$ ipython --no-banner

In [1]: import numpy as np

In [2]: np.set_printoptions(suppress=True, linewidth=200)

In [3]: X = np.load("data.npy")

In [4]: X
Out[4]: 
array([[0, 0, 0, 1, 0, 0, 0, 0],
       [0, 0, 0, 0, 0, 1, 0, 0],
       [0, 1, 0, 0, 0, 0, 0, 0],
       [0, 0, 1, 0, 0, 0, 0, 0],
       [0, 0, 0, 0, 0, 0, 1, 0],
       [1, 0, 0, 0, 0, 0, 0, 0],
       [0, 0, 0, 0, 1, 0, 0, 0],
       [0, 0, 0, 0, 0, 0, 0, 1]])

In [5]: np.round(np.linalg.norm(X, axis=0), 2)
Out[5]: array([1., 1., 1., 1., 1., 1., 1., 1.])

In [6]: np.round(np.linalg.pinv(X), 2)
Out[6]: 
array([[0., 0., 0., 0., 0., 1., 0., 0.],
       [0., 0., 1., 0., 0., 0., 0., 0.],
       [0., 0., 0., 1., 0., 0., 0., 0.],
       [1., 0., 0., 0., 0., 0., 0., 0.],
       [0., 0., 0., 0., 0., 0., 1., 0.],
       [0., 1., 0., 0., 0., 0., 0., 0.],
       [0., 0., 0., 0., 1., 0., 0., 0.],
       [0., 0., 0., 0., 0., 0., 0., 1.]])

In [7]: X.T @ X
Out[7]: 
array([[1, 0, 0, 0, 0, 0, 0, 0],
       [0, 1, 0, 0, 0, 0, 0, 0],
       [0, 0, 1, 0, 0, 0, 0, 0],
       [0, 0, 0, 1, 0, 0, 0, 0],
       [0, 0, 0, 0, 1, 0, 0, 0],
       [0, 0, 0, 0, 0, 1, 0, 0],
       [0, 0, 0, 0, 0, 0, 1, 0],
       [0, 0, 0, 0, 0, 0, 0, 1]])

In [8]: X @ X.T
Out[8]: 
array([[1, 0, 0, 0, 0, 0, 0, 0],
       [0, 1, 0, 0, 0, 0, 0, 0],
       [0, 0, 1, 0, 0, 0, 0, 0],
       [0, 0, 0, 1, 0, 0, 0, 0],
       [0, 0, 0, 0, 1, 0, 0, 0],
       [0, 0, 0, 0, 0, 1, 0, 0],
       [0, 0, 0, 0, 0, 0, 1, 0],
       [0, 0, 0, 0, 0, 0, 0, 1]])

In [9]: J = np.loadtxt("w.csv", delimiter=",")

In [10]: J
Out[10]: 
array([[  0. ,   0.5,  -1.3,  -1.9,  -0.6,  -1. ,   0.3,   0.5],
       [  0. ,   0.3,  -0.4,   1.2,  -0.6,   0.2,   1.3,   1.1],
       [  0.3,   0.6,   0.3,   1.3,  -0.6,   1.4,   0.1,  -1.3],
       [ -0.2,   1.5,  -0.4,   0.3,  -0.3,  -1. ,  -0.4,   0. ],
       [  0.2,  -0.3,  -0.4,   0.7,   0.8,  -0.4,   0.8,   0.5],
       [ -1.1,   0.1,   0.3,   2.2,  -0.7,  -1.6,   0.9,  -0.8],
       [  0.7,   1.2,  -2.2,  -0.3,   0.4,  -1.1,   0. ,   1.6],
       [ -1.5,  -0.3,  -0.1,  -0.9,   1.3,   1. ,  -1.2,   0.1],
       [  0.6,   1.7,  -0.6,  -0.2,  -0.9,  -1.7,   0.1,  -1.6],
       [  0. ,   0.8,  -1.5,  -1. ,  -1. ,  -1. ,   0.6,  -0.8],
       [  0.9,   0.4,  -0.3,   0.3,   0.9,   0.2,   0.7,  -0.4],
       [ 11. ,   9. , -18. , -22. ,  -4. ,   7. ,   5. ,   4. ],
       [  0.5,   0.2,  -0.2,   0.6,  -0.5,   2.5,   0. ,   1.4],
       [  0.4,  -0.2,   0.7,  -0.4,  -0.3,  -1.3,   0. ,   0.8],
       [ -0.3,   0.2,  -0.9,  -0.1,   1.3,   1.5,   0. ,  -0.6],
       [  0.5,  -0.8,  -1.2,  -1.8,  -0.6,  -1.1,  -1.7,   1. ],
       [ -0.8,  -1.9,  -0.3,   0.1,   0.2,   0.3,   1.2,   0.2],
       [ -1.2,   0.7,  -1.1,  -2.4,  -0.5,  -0.4,   0.5,  -0.7],
       [ -0.1,   0.2,  -1.5,  -0.9,  -1. ,   1.1,  -0.8,   1.4],
       [  0.9,  -1. ,  -0.1,  -0.3,   0.3,   0.7,  -0.3,  -0.9],
       [ -1.2,   0.7,   0.9,   1.8,  -1.7,  -0.2,   0.9,  -0.8],
       [  1.6,   0.4,  -1. ,  -1.1,  -0.9,  -1.3,  -0.2,  -1.2],
       [ -1.1,   0.6,   0.2,   0. ,  -0.6,  -0.1,  -0.5,   1.3],
       [  0. ,  -0.8,   0.2,  -1.2,  -1. ,  -0.3,   1.3,   1.4],
       [  1.4,  -1.3,   1.3,   0.6,   0.8,   0.3,   0.1,   1.5],
       [  1.6,   0.9,   0.5,  -1.7,  -0.2,   0. ,  -0.4,  -0.4]])

In [11]: labels = J[:, 5] > np.median(J[:, 5])

In [12]: u = J[labels].mean(axis=0) - J[~labels].mean(axis=0)

In [13]: u.round(2)
Out[13]: array([ 0.96,  0.18, -0.92, -1.27,  0.35,  2.19,  0.16,  0.58])

In [14]: labels.astype(int)
Out[14]: array([0, 1, 1, 0, 0, 0, 0, 1, 0, 0, 1, 1, 1, 0, 1, 0, 1, 0, 1, 1, 0, 0, 1, 0, 1, 1])

In [15]: np.argsort(-np.abs(u).round(6), kind="stable")
Out[15]: array([5, 3, 0, 2, 7, 4, 1, 6])

In [16]: round(float((((J - J.mean(axis=0)) @ u > 0) == labels).mean()), 2)
Out[16]: 0.65

In [17]: ((J - J.mean(axis=0)) @ u > 0).astype(int)
Out[17]: array([0, 0, 0, 0, 0, 0, 0, 0, 0, 0, 0, 1, 1, 0, 1, 0, 0, 0, 1, 0, 0, 0, 0, 0, 0, 0])
